% ipython --no-banner

In [1]: import numpy as np

In [2]: np.set_printoptions(precision=1, suppress=True, linewidth=160, sign=" ")

In [3]: m1 = np.loadtxt("block6.csv", delimiter=",")

In [4]: print(m1)
[[ 5. -2.  0.  0. -2. -6. -7.  8.  8.  1. -1.  2.  0.]
 [-2.  2. -6. -8.  9. -5. -8.  4. -5.  6. -1. -1.  3.]
 [-3.  5. -9. -8.  4.  4.  9. -9. -9. -4.  4.  1.  0.]
 [-4. -8.  1.  6.  9. -1.  8.  0.  5.  0. -4.  3. -2.]
 [-3.  1.  8. -4.  3.  4.  2.  5.  3.  5. -4.  0. -1.]
 [ 5. -3. -5.  7.  0. -1.  3. -3. -4.  5. -1. -1. -2.]
 [-4. -3.  3.  6.  1.  2.  3.  3. -1. -4.  2.  1. -3.]
 [-9.  8.  5.  7. -3. -3.  0. -7.  0.  6. -2.  1.  2.]
 [-3. -4.  2. -9. -2.  8.  1. -3.  0. -4. -6. -2. -2.]
 [ 9.  3.  3.  7. -4. -2.  1.  3. -4.  5.  7.  3. -3.]
 [-2. -3.  3.  8.  8. -3. -7. -2. -9. -1. -6.  1. -1.]
 [ 0.  0.  0.  0.  0.  0.  0.  0.  0.  0.  0. -3.  3.]
 [ 0.  0.  0.  0.  0.  0.  0.  0.  0.  0.  0. -1. -1.]]

In [5]: rng = np.random.default_rng(18)

In [6]: M2 = m1 + rng.integers(-2, 3, (13, 10)) @ rng.integers(-2, 3, (10, 13))

In [7]: print(M2)
[[  4.  -4.  12.  -3.  -4.  -3. -15.  18.   5.  18.  -8.  -2.  -5.]
 [  0.  -4. -10.  -2.  12.  -1.  -2.   2.   1.   8.   5.  -3.   7.]
 [  2.   4.  -3.  -5.   5.  11.  -1.  -1. -11.  -7.   2.   9. -11.]
 [ -8. -14.  -3.   1.   9.   0.   1.   3.   1. -14.  -7.   7.  -3.]
 [ -1. -19.  14.  -4.   6.   0.  10.  13.  -3.  -1.  -3.  -4.  -8.]
 [ 18.  -9.   6.  15.   3.   2.   3.  -2.  -8.   4.   6.   0.  -8.]
 [ -9.   1.  -4.  -1.  -9.  12.  -1.   2.   3.  -5. -10.   1.   1.]
 [-15.   6.  -6.   6.  -3.  -9.   6.  -2.   9.  15.  -9. -10.   5.]
 [  5.  -4.   6. -12.  -1.   1.  14.  -6.   0. -10.  -6.  -6.  -6.]
 [ -2.  10.   5.  -3.  -7.  -4.   4.  -3.  -4.  13.   5.   0.   5.]
 [-10.  -5.   7.  -1.   4.   4. -16.  -1. -12.   5. -11.   0.   5.]
 [-13.   2.  -5. -11.  -2.   4. -12.   6.   0. -11. -10.   4.  -1.]
 [  7.  -6.  -7.  10.  -3.  -1.  -3.  -3.  -6.  -5.   4.  -2.   5.]]

In [8]: print(np.abs(M2 - m1).sum(axis=1))
[ 77.  53.  67.  56.  75.  64.  69.  76.  53.  65.  65.  87.  62.]

In [9]: print(np.linalg.matrix_rank(M2 - m1, tol=1e-8))
10

In [10]: print(np.round(np.linalg.svd(M2 - m1, compute_uv=False), 1) + 0)
[ 46.8  38.8  32.9  27.1  21.8  18.4  14.   12.    4.3   1.3   0.    0.    0. ]
